% python3 -q
>>> import numpy as np
>>> np.set_printoptions(precision=1, suppress=True, linewidth=140)
>>> W0 = np.loadtxt("dump.csv", delimiter=",")
>>> W0
array([[ 1., -2.,  4., -8.],
       [ 1., -1.,  1., -1.],
       [ 1.,  0.,  0.,  0.]])
>>> B = np.array([[2, -1], [-3, -2], [-2, -2], [3, 0]])
>>> np.linalg.matrix_rank(np.vstack([W0, B.T]))
np.int64(4)
>>> np.einsum("ij->j", W0)
array([ 3., -3.,  5., -9.])
>>> B.T @ W0.T
array([[-24.,   0.,   2.],
       [ -5.,  -1.,  -1.]])
>>> np.vstack([W0, B.T]).shape
(5, 4)
>>> x = np.array([2, -5, -4, 0])
>>> a = np.maximum(W0 @ x, 0)
>>> np.maximum(W0 @ x, 0) - np.maximum(-W0 @ x, 0)
array([-4.,  3.,  2.])
>>> np.tanh(W0 @ x)
array([-1.,  1.,  1.])
>>> W1 = np.array([[-4, -1, 1, 5], [1, -2, 3, -3], [5, 0, -1, -1], [-4, 2, -1, -5]])
>>> c = np.array([3, 2, 0, 0])
>>> H = np.maximum(W0 @ W1 + c, 0)
>>> H
array([[49.,  0.,  0., 47.],
       [ 7.,  1.,  0., 12.],
       [ 0.,  1.,  1.,  5.]])
>>> cent = np.array([[2, 2, 1], [0, 0, 1], [0, 0, 0], [0, 1, 1]])
>>> H @ cent
array([[ 98., 145.,  96.],
       [ 14.,  26.,  20.],
       [  0.,   5.,   6.]])
>>> (H @ cent).round(6).argmax(axis=1)
array([1, 1, 2])
>>> B = W0 / np.sqrt((W0 ** 2).mean(axis=1, keepdims=True))
>>> B[2]
array([2., 0., 0., 0.])
>>> np.linalg.norm(B, axis=1)
array([2., 2., 2.])
>>> r0, r1 = W0[1], W0[0]
>>> r0 @ r0
np.float64(4.0)
>>> p = (r0 @ r1) / (r0 @ r0) * r0
>>> p
array([ 3.8, -3.8,  3.8, -3.8])
>>> mat = np.loadtxt("a.csv", delimiter=",")
>>> mat
array([[-2.5,  1.3, -2.2],
       [-1.2,  0.3, -1.6],
       [ 2.8, -1.1,  2.1],
       [-2.7,  0.8, -3. ],
       [ 2.8, -1. ,  2.4],
       [ 2.2, -0.2,  1.9],
       [-2.9,  1.1, -3.2],
       [-0.6,  0.4, -0.8],
       [-0.9,  0.8, -0.4],
       [-5.8,  1.9, -6. ],
       [-3.2,  0.8, -3. ],
       [ 1.2, -0.8,  1.7],
       [-1.1,  0.7, -1.1],
       [ 5.7, -2.2,  4.8],
       [ 1.1, -0.5,  1.2],
       [ 2.6, -0.9,  2.8],
       [-1.8,  0.6, -1.6],
       [ 2.1, -0.3,  1.5],
       [-2.2,  1.2, -2. ],
       [-3.6,  1.1, -3.7],
       [ 3.4, -2. ,  3.7],
       [ 2. , -0.7,  1.8],
       [ 1.8, -0.2,  2.3]])
>>> Ac = mat - mat.mean(axis=0)
>>> left, sig, Vh = np.linalg.svd(Ac, full_matrices=False)
>>> Vh[0] * np.sign(Vh[0, np.abs(Vh[0]).argmax()])
array([ 0.7, -0.3,  0.7])
>>> round(float((sig ** 2).sum() ** 2 / (sig ** 4).sum()), 1)
1.0
>>> np.round(sig ** 2 / (sig ** 2).sum(), 1) + 0
array([1., 0., 0.])
>>> np.searchsorted(np.cumsum(sig ** 2) / (sig ** 2).sum(), 0.9) + 1
np.int64(1)
>>> (np.sign(left[:, 0]) == np.sign(left[0, 0])).astype(int)
array([1, 1, 0, 1, 0, 0, 1, 1, 1, 1, 1, 0, 1, 0, 0, 0, 1, 0, 1, 1, 0, 0, 0])
>>> np.linalg.matrix_rank(Ac)
np.int64(3)
>>> round(float(np.linalg.norm(W0[2], 1)), 1), np.round(np.linalg.norm(W0[2], np.inf), 1)
(1.0, np.float64(1.0))
>>> round(float(np.linalg.norm(W0, 2)), 1)
9.4
>>> np.linalg.norm(W0, axis=0)
array([1.7, 2.2, 4.1, 8.1])
>>> np.linalg.norm(W0, axis=1)
array([9.2, 2. , 1. ])
>>> round(np.linalg.norm(W0, 1), 1), round(np.linalg.norm(W0, np.inf), 1)
(np.float64(9.0), np.float64(15.0))
>>> W0[2] @ W0[1]
np.float64(1.0)
>>> K = np.load("sample0.npy")
>>> K
array([[ 1.3,  2. ,  0.9, -0.3],
       [-0.5, -1.2,  0.3,  0.3],
       [-0.1, -3.2,  0.3,  0.9],
       [ 0. ,  2.2,  0.2,  0.9]])
>>> # column 1 dominates
>>> rng = np.random.default_rng(58)
>>> z = rng.permutation(4)
>>> z
array([0, 2, 3, 1])
>>> B = K[z][:, z]
>>> np.trace(B)
np.float64(1.3)
>>> np.round(np.linalg.det(B), 1), np.round(np.linalg.det(K[z]), 1)
(np.float64(3.5), np.float64(3.5))
>>> B
array([[ 1.3,  0.9, -0.3,  2. ],
       [-0.1,  0.3,  0.9, -3.2],
       [ 0. ,  0.2,  0.9,  2.2],
       [-0.5,  0.3,  0.3, -1.2]])
>>> B = K / np.sqrt((K ** 2).mean(axis=1, keepdims=True))
>>> np.linalg.matrix_rank(K - K.mean(axis=1, keepdims=True))
np.int64(3)
